$ python -q
>>> import numpy as np
>>> np.set_printoptions(precision=2, suppress=True, linewidth=200)
>>> rnd = lambda a: np.round(a, 2) + 0
>>> rng = np.random.default_rng(26515)
>>> W0 = np.triu(rng.random((2, 2)) < 1.2, 1).astype(int)
>>> W0 = W0 + W0.T
>>> W0
array([[0, 1],
       [1, 0]])
>>> # row-stochastic, so 1 is an eigenvalue
>>> rnd(np.linalg.pinv(W0))
array([[0., 1.],
       [1., 0.]])
>>> rnd(np.linalg.norm(W0, axis=0))
array([1., 1.])
>>> print(W0[:, 1] @ W0[:, 0])
0
>>> rnd(np.linalg.svd(W0, compute_uv=False))
array([1., 1.])
>>> W0 @ W0.T
array([[1, 0],
       [0, 1]])
>>> W0.T @ W0
array([[1, 0],
       [0, 1]])
>>> feats = np.loadtxt("case17.csv", delimiter=",")
>>> feats
array([[3., 2., 2.],
       [2., 3., 2.],
       [2., 2., 3.]])
>>> proj = np.triu(np.array([[1, 0], [0, 3]]), 1) + np.eye(2)
>>> other = proj @ W0 @ np.linalg.inv(proj)
>>> rnd(np.linalg.det(other))
np.float64(-1.0)
>>> other
array([[0., 1.],
       [1., 0.]])
>>> print(np.linalg.matrix_rank(other))
2
>>> x = np.ones(3)
>>> for _ in range(7):
...     x = feats @ x
...     x /= np.linalg.norm(x)
...     print(round(x @ feats @ x, 2))
... 
7.0
7.0
7.0
7.0
7.0
7.0
7.0
>>> rnd(x)
array([0.58, 0.58, 0.58])
>>> f = np.array([-2, 2, 1])
>>> other = feats + np.outer(f, np.eye(3)[1])
>>> other
array([[3., 0., 2.],
       [2., 5., 2.],
       [2., 3., 3.]])
>>> np.linalg.matrix_rank(np.linalg.inv(other) - np.linalg.inv(feats), tol=1e-8)
np.int64(1)
>>> vals, vecs = np.linalg.eig(other)
>>> rnd(vals)
array([7.45, 2.55, 1.  ])
>>> print(rnd(np.sort(np.linalg.eigvals(other.T))))
[1.   2.55 7.45]
>>> print(rnd(np.sort(np.linalg.eigvals(np.linalg.inv(other)))))
[0.13 0.39 1.  ]
>>> E = np.loadtxt("block12.csv", delimiter=",")
>>> E
array([[0., 0., 1., 1.],
       [0., 0., 0., 0.],
       [1., 0., 0., 0.],
       [1., 0., 0., 0.]])
>>> np.argsort(-np.linalg.norm(E, axis=0).round(6), kind="stable")[:3]
array([0, 2, 3])
>>> np.linalg.cond(E) > 100
np.True_
>>> print(rnd(np.linalg.norm(E, 2) / np.linalg.norm(E)))
0.71
>>> x = np.array([1, 1, 0, 3])
>>> h = np.maximum(E @ x, 0)
>>> print(np.maximum(E @ (3 * x), 0))
[9. 0. 3. 3.]
>>> E * (h > 1e-9)[:, None]
array([[0., 0., 1., 1.],
       [0., 0., 0., 0.],
       [1., 0., 0., 0.],
       [1., 0., 0., 0.]])
>>> print(h)
[3. 0. 1. 1.]
>>> other = W0 / np.linalg.norm(W0, axis=1, keepdims=True)
>>> G = other @ other.T
>>> (G - 2 * np.eye(2)).round(6).argmax(axis=1)
array([1, 0])
>>> G
array([[1., 0.],
       [0., 1.]])
>>> print(np.degrees(np.arccos(np.clip(G[0, 1], -1, 1))))
90.0
>>> vals, vecs = np.linalg.eigh(E)
>>> rnd(np.abs(vecs[:, -1]))
array([0.71, 0.  , 0.5 , 0.5 ])
>>> print((vals > 1e-8).sum(), (vals < -1e-8).sum())
1 1
>>> rnd(vecs @ np.diag(vals) @ vecs.T)
array([[0., 0., 1., 1.],
       [0., 0., 0., 0.],
       [1., 0., 0., 0.],
       [1., 0., 0., 0.]])
>>> arr = np.load("m.npy")
>>> rnd(arr)
array([[ 0.03, -0.08,  0.14,  0.03],
       [-0.08,  0.25, -0.42, -0.08],
       [ 0.14, -0.42,  0.69,  0.14],
       [ 0.03, -0.08,  0.14,  0.03]])
>>> vals, vecs = np.linalg.eigh(arr)
>>> x = np.array([0, 0, 0, 2])
>>> rnd(np.linalg.eigvalsh(arr[1:, 1:]))
array([0.  , 0.  , 0.97])
>>> rnd(vecs * np.abs(vals) @ vecs.T)
array([[ 0.03, -0.08,  0.14,  0.03],
       [-0.08,  0.25, -0.42, -0.08],
       [ 0.14, -0.42,  0.69,  0.14],
       [ 0.03, -0.08,  0.14,  0.03]])
>>> print((np.sign(vecs[:, -1].round(6)) == np.sign(vecs[0, -1].round(6))).astype(int))
[1 0 1 1]
>>> rnd(np.abs(arr).sum(axis=1).max()), rnd(np.abs(vals).max())
(np.float64(1.39), np.float64(1.0))
>>> rnd(vecs * np.maximum(vals, 0) @ vecs.T)
array([[ 0.03, -0.08,  0.14,  0.03],
       [-0.08,  0.25, -0.42, -0.08],
       [ 0.14, -0.42,  0.69,  0.14],
       [ 0.03, -0.08,  0.14,  0.03]])
